$ python3 -q
>>> import numpy as np
>>> import numpy.linalg as la
>>> np.set_printoptions(precision=3, suppress=True, linewidth=200, legacy="1.25")
>>> def rd(a):
...     return np.round(a, 3) + 0
... 
>>> E = np.load("w.npy")
>>> print(E)
[[ 2 -3  2 -3]
 [-2  2 -2  2]
 [ 2 -3  2 -3]
 [-2  2 -2  2]]
>>> Uu, sig, Vt = la.svd(E)
>>> V = Vt[:(sig > 1e-8).sum()]
>>> rng = np.random.default_rng(4123)
>>> vec = E[2] + -3 * E[3] + rng.integers(2) * np.eye(4)[0]
>>> print(vec)
[ 9. -9.  8. -9.]
>>> print(rd(np.diag(V.T @ V)))
[0.5 0.5 0.5 0.5]
>>> print(rd(la.norm(vec - V.T @ V @ vec)))
0.707
>>> print(np.allclose(V.T @ V @ vec, vec))
False
>>> print(rd(V.T @ V))
[[0.5 0.  0.5 0. ]
 [0.  0.5 0.  0.5]
 [0.5 0.  0.5 0. ]
 [0.  0.5 0.  0.5]]
>>> K = np.load("m.npy")
>>> print(K)
[[ 2.24 -1.49 -0.39 -2.02 -1.42  1.17 -0.99]
 [ 0.87 -1.2  -0.79 -2.36 -1.02  0.46 -0.08]
 [-0.16  0.07  1.45 -1.67  0.5  -1.03  1.13]
 [-1.26 -0.03 -0.55 -1.21  0.18 -0.73  1.07]]
>>> M2 = K / la.norm(K, axis=1, keepdims=True)
>>> G = M2 @ M2.T
>>> print((np.abs(G) > 0.9).astype(int))
[[1 0 0 0]
 [0 1 0 0]
 [0 0 1 0]
 [0 0 0 1]]
>>> print(rd(la.norm(M2, axis=1)))
[1. 1. 1. 1.]
>>> Uu, sig, Vt = la.svd(K)
>>> V = Vt[:(sig > 1e-8).sum()]
>>> vec = K[0] + 5 * K[1] + rng.integers(2) * np.eye(7)[5]
>>> print(rd(vec))
[  6.59  -7.49  -4.34 -13.82  -6.52   3.47  -1.39]
>>> print(la.matrix_rank(np.vstack([K, vec])))
3
>>> J = np.loadtxt("test2.csv", delimiter=",")
>>> print(J)
[[-11.   1.  -1.   1.   0.   2.   1.   1.  -2.  -1.]
 [  2. -22.   0.  -2.  -2.  -1.   0.  -2.  -2.   0.]
 [  0.  -2.  20.   0.  -1.   2.   0.   0.   1.   0.]
 [ -2.  -1.  -2.  24.   0.   1.   2.   2.   2.  -1.]
 [  1.   0.   1.   1.  26.  -2.  -1.   1.   2.  -1.]
 [  0.  -1.   1.   0.  -1. -27.  -2.  -1.   0.  -2.]
 [ -1.   2.   2.   1.   1.   1.  24.   1.  -2.  -2.]
 [  1.   2.   1.  -1.   2.   0.   2.  -4.  -2.  -1.]
 [  1.  -2.  -2.   1.   2.   0.  -1.   2.  11.  -2.]
 [  2.   1.  -2.  -2.   1.   1.   2.   1.   2.  13.]]
>>> lab = rng.permutation(10)
>>> print(lab)
[5 3 7 9 8 4 0 1 6 2]
>>> M2 = J[lab][:, lab]
>>> print(M2)
[[-27.   0.  -1.  -2.   0.  -1.   0.  -1.  -2.   1.]
 [  1.  24.   2.  -1.   2.   0.  -2.  -1.   2.  -2.]
 [  0.  -1.  -4.  -1.  -2.   2.   1.   2.   2.   1.]
 [  1.  -2.   1.  13.   2.   1.   2.   1.   2.  -2.]
 [  0.   1.   2.  -2.  11.   2.   1.  -2.  -1.  -2.]
 [ -2.   1.   1.  -1.   2.  26.   1.   0.  -1.   1.]
 [  2.   1.   1.  -1.  -2.   0. -11.   1.   1.  -1.]
 [ -1.  -2.  -2.   0.  -2.  -2.   2. -22.   0.   0.]
 [  1.   1.   1.  -2.  -2.   1.  -1.   2.  24.   2.]
 [  2.   0.   0.   0.   1.  -1.   0.  -2.   0.  20.]]
>>> print(np.allclose(M2, J))
False
>>> print(np.trace(M2))
54.0
